>>> import numpy as np
>>> np.set_printoptions(precision=2, suppress=True, linewidth=120, sign=" ")
>>> J = np.array([[2, 3, 0, 0, 2, 2], [2, 2, 2, 0, 1, 0], [12, 13, 10, 0, 7, 2]])
>>> print(J)
[[  2   3   0   0   2   2]
 [  2   2   2   0   1   0]
 [ 12  13  10   0   7   2]]
>>> r0 = np.array([-2, 5, 2])
>>> print(np.polyval(r0, J[1]))
[ 4  4  4  2  5  2]
>>> mat = np.load("layer4.npy")
>>> print(mat)
[[ 54. -35. -14.]
 [-35.  30.  10.]
 [-14.  10.   9.]]
>>> evals, V = np.linalg.eigh(mat)
>>> print(np.abs(V[:, -1]).round(6).argmax())
0
>>> print(np.linalg.eigvalsh(mat @ mat))
[   25.    25.  6889.]
>>> print(np.linalg.eigvalsh(mat + -1 * np.eye(3)))
[  4.   4.  82.]
>>> print(evals)
[  5.   5.  83.]
>>> print(V @ np.diag(evals) @ V.T)
[[ 54. -35. -14.]
 [-35.  30.  10.]
 [-14.  10.   9.]]
>>> rng = np.random.default_rng(2374)
>>> z = rng.permutation(3)
>>> print(z)
[ 2  1  0]
>>> other = mat[z][:, z]
>>> print(round(float(np.linalg.det(other)), 2), np.round(np.linalg.det(mat[z]), 2))
2075.0 -2075.0
>>> print(np.trace(other))
93.0
>>> print(other)
[[  9.  10. -14.]
 [ 10.  30. -35.]
 [-14. -35.  54.]]
>>> print(np.diag(other))
[  9.  30.  54.]
>>> print(np.allclose(other, mat))
False
>>> arr = np.array([[0, 0, -6, 9], [0, 0, 6, -3], [2, -3, -2, 3], [-2, 1, 2, -1]])
>>> other = np.linalg.invert(arr)
Traceback (most recent call last):
  File "<python-input-24>", line 1, in <module>
    other = np.linalg.invert(arr)
            ^^^^^^^^^^^^^^^^
AttributeError: module 'numpy.linalg' has no attribute 'invert'
>>> other = np.linalg.inv(arr)
>>> print(np.linalg.det(arr) * other)
[[  12.   36.  -36. -108.]
 [  24.   24.  -72.  -72.]
 [  12.   36.   -0.   -0.]
 [  24.   24.    0.    0.]]
>>> print(np.allclose(other, arr.T))
False
>>> print(other)
[[ 0.08  0.25 -0.25 -0.75]
 [ 0.17  0.17 -0.5  -0.5 ]
 [ 0.08  0.25 -0.   -0.  ]
 [ 0.17  0.17  0.    0.  ]]
>>> O, Rm = np.linalg.qr(arr)
>>> print(np.abs(np.diag(Rm)))
[ 2.83  1.41  8.49  4.24]
>>> print(np.round(O @ Rm, 2) + 0)
[[ 0.  0. -6.  9.]
 [ 0.  0.  6. -3.]
 [ 2. -3. -2.  3.]
 [-2.  1.  2. -1.]]
>>> print(O.round(2) + 0)
[[ 0.    0.    0.71  0.71]
 [ 0.    0.   -0.71  0.71]
 [-0.71  0.71  0.    0.  ]
 [ 0.71  0.71  0.    0.  ]]
>>> M = np.load("test13.npy")
>>> print(M)
[[ 2.05  2.    1.    3.    1.  ]
 [ 2.    3.05  2.    0.    2.  ]
 [ 1.    1.    3.05  2.    3.  ]
 [ 2.    0.    1.    2.05  3.  ]
 [ 2.    2.    1.    3.    1.05]]
>>> cov = M.T @ M
>>> print(np.diag(cov))
[ 17.2  18.3  16.3  26.2  24.1]
>>> print(np.round(np.linalg.svd(M, compute_uv=False) ** 2, 2) + 0)
[ 83.03   8.81   8.12   2.15   0.  ]
>>> print(cov)
[[ 17.2   15.2   13.1   18.25  17.15]
 [ 15.2   18.3   13.15  14.    13.2 ]
 [ 13.1   13.15  16.3   14.15  18.2 ]
 [ 18.25  14.    14.15  26.2   18.3 ]
 [ 17.15  13.2   18.2   18.3   24.1 ]]
>>> print(np.round(np.linalg.eigvalsh(cov)[::-1], 2) + 0)
[ 83.03   8.81   8.12   2.15   0.  ]
>>> print(np.round(np.trace(cov), 2), np.round((M ** 2).sum(), 2))
102.11 102.11
